In [1]: import numpy as np

In [2]: np.set_printoptions(precision=2, suppress=True, linewidth=140, legacy="1.25")

In [3]: feats = np.loadtxt("mat.csv", delimiter=",")

In [4]: feats
Out[4]: 
array([[0.33, 0.33, 0.  , 0.33],
       [0.  , 0.5 , 0.5 , 0.  ],
       [0.5 , 0.  , 0.5 , 0.  ],
       [0.  , 0.25, 0.25, 0.5 ]])

In [5]: # a transition matrix

In [6]: other = np.array([[0, -1], [-2, 0]])

In [7]: cent = np.kron(other, feats)

In [8]: np.round(np.linalg.norm(cent, 2), 2), round(np.linalg.norm(other, 2) * np.linalg.norm(feats, 2), 2)
Out[8]: (2.04, 2.04)

In [9]: cent
Out[9]: 
array([[ 0.  ,  0.  ,  0.  ,  0.  , -0.33, -0.33, -0.  , -0.33],
       [ 0.  ,  0.  ,  0.  ,  0.  , -0.  , -0.5 , -0.5 , -0.  ],
       [ 0.  ,  0.  ,  0.  ,  0.  , -0.5 , -0.  , -0.5 , -0.  ],
       [ 0.  ,  0.  ,  0.  ,  0.  , -0.  , -0.25, -0.25, -0.5 ],
       [-0.67, -0.67, -0.  , -0.67,  0.  ,  0.  ,  0.  ,  0.  ],
       [-0.  , -1.  , -1.  , -0.  ,  0.  ,  0.  ,  0.  ,  0.  ],
       [-1.  , -0.  , -1.  , -0.  ,  0.  ,  0.  ,  0.  ,  0.  ],
       [-0.  , -0.5 , -0.5 , -1.  ,  0.  ,  0.  ,  0.  ,  0.  ]])

In [10]: cent.shape
Out[10]: (8, 8)

In [11]: cov = cent.T @ cent

In [12]: np.diag(cov)
Out[12]: array([1.44, 1.69, 2.25, 1.44, 0.36, 0.42, 0.56, 0.36])

In [13]: cov
Out[13]: 
array([[1.44, 0.44, 1.  , 0.44, 0.  , 0.  , 0.  , 0.  ],
       [0.44, 1.69, 1.25, 0.94, 0.  , 0.  , 0.  , 0.  ],
       [1.  , 1.25, 2.25, 0.5 , 0.  , 0.  , 0.  , 0.  ],
       [0.44, 0.94, 0.5 , 1.44, 0.  , 0.  , 0.  , 0.  ],
       [0.  , 0.  , 0.  , 0.  , 0.36, 0.11, 0.25, 0.11],
       [0.  , 0.  , 0.  , 0.  , 0.11, 0.42, 0.31, 0.24],
       [0.  , 0.  , 0.  , 0.  , 0.25, 0.31, 0.56, 0.12],
       [0.  , 0.  , 0.  , 0.  , 0.11, 0.24, 0.12, 0.36]])

In [14]: np.linalg.svd(cent, compute_uv=False) ** 2
Out[14]: array([4.17, 1.38, 1.04, 0.97, 0.35, 0.32, 0.24, 0.08])

In [15]: round(np.linalg.det(feats[::-1]), 2)
Out[15]: 0.08

In [16]: np.round(np.linalg.det(feats.T), 2)
Out[16]: 0.08

In [17]: round(float(np.linalg.det(2 * feats)), 2), np.round(np.linalg.det(feats), 2)
Out[17]: (1.33, 0.08)

In [18]: round(float(np.einsum("ii->", feats)), 2)
Out[18]: 1.83

In [19]: round(float(np.einsum("ij,ji->", feats, feats)), 2)
Out[19]: 0.86

In [20]: feats.sum(axis=0)
Out[20]: array([0.83, 1.08, 1.25, 0.83])

In [21]: np.linalg.svd(feats, compute_uv=False)
Out[21]: array([1.02, 0.59, 0.49, 0.28])

In [22]: feats.sum(axis=1)
Out[22]: array([1., 1., 1., 1.])

In [23]: feats - feats[0]
Out[23]: 
array([[ 0.  ,  0.  ,  0.  ,  0.  ],
       [-0.33,  0.17,  0.5 , -0.33],
       [ 0.17, -0.33,  0.5 , -0.33],
       [-0.33, -0.08,  0.25,  0.17]])

In [24]: np.count_nonzero(feats)
Out[24]: 10

In [25]: np.abs(feats).max()
Out[25]: 0.5

In [26]: np.linalg.matrix_rank(feats)
Out[26]: 4

In [27]: X = np.maximum(np.array([[1],
    ...:     [2],
    ...:     [-1],
    ...:     [-1],
    ...:     [2],
    ...:     [-2],
    ...:     [2],
    ...:     [2],
    ...:     [1],
    ...:     [-1],
    ...:     [0],
    ...:     [0],
    ...:     [-1],
    ...:     [2],
    ...:     [-1],
    ...:     [0]]) @ np.array([[1, -1, 0]]) + np.array([0, 2, 1]), 0)

In [28]: X
Out[28]: 
array([[1, 1, 1],
       [2, 0, 1],
       [0, 3, 1],
       [0, 3, 1],
       [2, 0, 1],
       [0, 4, 1],
       [2, 0, 1],
       [2, 0, 1],
       [1, 1, 1],
       [0, 3, 1],
       [0, 2, 1],
       [0, 2, 1],
       [0, 3, 1],
       [2, 0, 1],
       [0, 3, 1],
       [0, 2, 1]])

In [29]: ang = np.radians(90)

In [30]: Rm = np.eye(3)

In [31]: Rm[0, 0] = Rm[1, 1] = np.cos(ang)

In [32]: Rm[0, 1], Rm[1, 0] = -np.sin(ang), np.sin(ang)

In [33]: Rm.round(2) + 0
Out[33]: 
array([[ 0., -1.,  0.],
       [ 1.,  0.,  0.],
       [ 0.,  0.,  1.]])

In [34]: other = X @ Rm.T

In [35]: np.linalg.svd(X, compute_uv=False), np.linalg.svd(other, compute_uv=False)
Out[35]: (array([9.28, 5.15, 0.59]), array([9.28, 5.15, 0.59]))

In [36]: np.allclose(np.linalg.norm(X, axis=1), np.linalg.norm(other, axis=1))
Out[36]: True

In [37]: round(float(np.linalg.det(Rm)), 2), round(np.trace(Rm), 2)
Out[37]: (1.0, 1.0)

In [38]: np.allclose(X @ X.T, other @ other.T)
Out[38]: True
